% python3 -q
>>> import numpy as np
>>> np.set_printoptions(precision=3, suppress=True, linewidth=120, floatmode="fixed")
>>> tidy = lambda a: np.round(a, 3) + 0
>>> data = np.load("out1.npy")
>>> data
array([[-1.097, -5.758, -0.642],
       [ 1.966,  1.047,  4.220],
       [ 5.503, -3.477,  6.295],
       [ 9.002, -2.925,  9.785],
       [ 1.033, -4.439,  1.763],
       [ 0.828, -2.053,  2.249],
       [-4.938, -8.168, -4.989],
       [ 2.769, -5.221,  3.193],
       [ 0.652, -9.566, -0.064],
       [ 7.390, -2.237,  8.446],
       [ 9.401, -4.083,  9.834],
       [ 4.776, -5.790,  4.942],
       [ 9.245,  0.767, 11.071],
       [ 3.135, -0.335,  4.937],
       [19.229,  2.529, 21.084],
       [12.915, -0.342, 14.250],
       [-4.660, -7.245, -4.460],
       [13.536,  2.060, 15.528],
       [ 0.314, -3.146,  1.448],
       [-2.227, -0.876, -0.323],
       [-0.270, -3.491,  0.793],
       [-1.458,  1.265,  1.020],
       [-5.964, -5.000, -5.061],
       [-7.662, -3.512, -6.253],
       [-7.054, -9.845, -7.483],
       [ 4.470, -9.774,  3.512],
       [ 0.160, -4.052,  1.042],
       [ 7.654, -2.778,  8.544]])
>>> Ac = data - data.mean(axis=0)
>>> Uu, sigma, Vh = np.linalg.svd(Ac, full_matrices=False)
>>> print(tidy(sigma ** 2 / (sigma ** 2).sum()))
[0.924 0.076 0.000]
>>> tidy(Ac.mean(axis=0))
array([0.000, 0.000, 0.000])
>>> np.abs(Vh[0]).argmax()
np.int64(2)
>>> tidy(sigma)
array([50.456, 14.507,  0.002])
>>> (np.sign(Uu[:, 0]) == np.sign(Uu[0, 0])).astype(int)
array([1, 0, 0, 0, 1, 1, 1, 1, 1, 0, 0, 0, 0, 0, 0, 0, 1, 0, 1, 1, 1, 1, 1, 1, 1, 1, 1, 0])
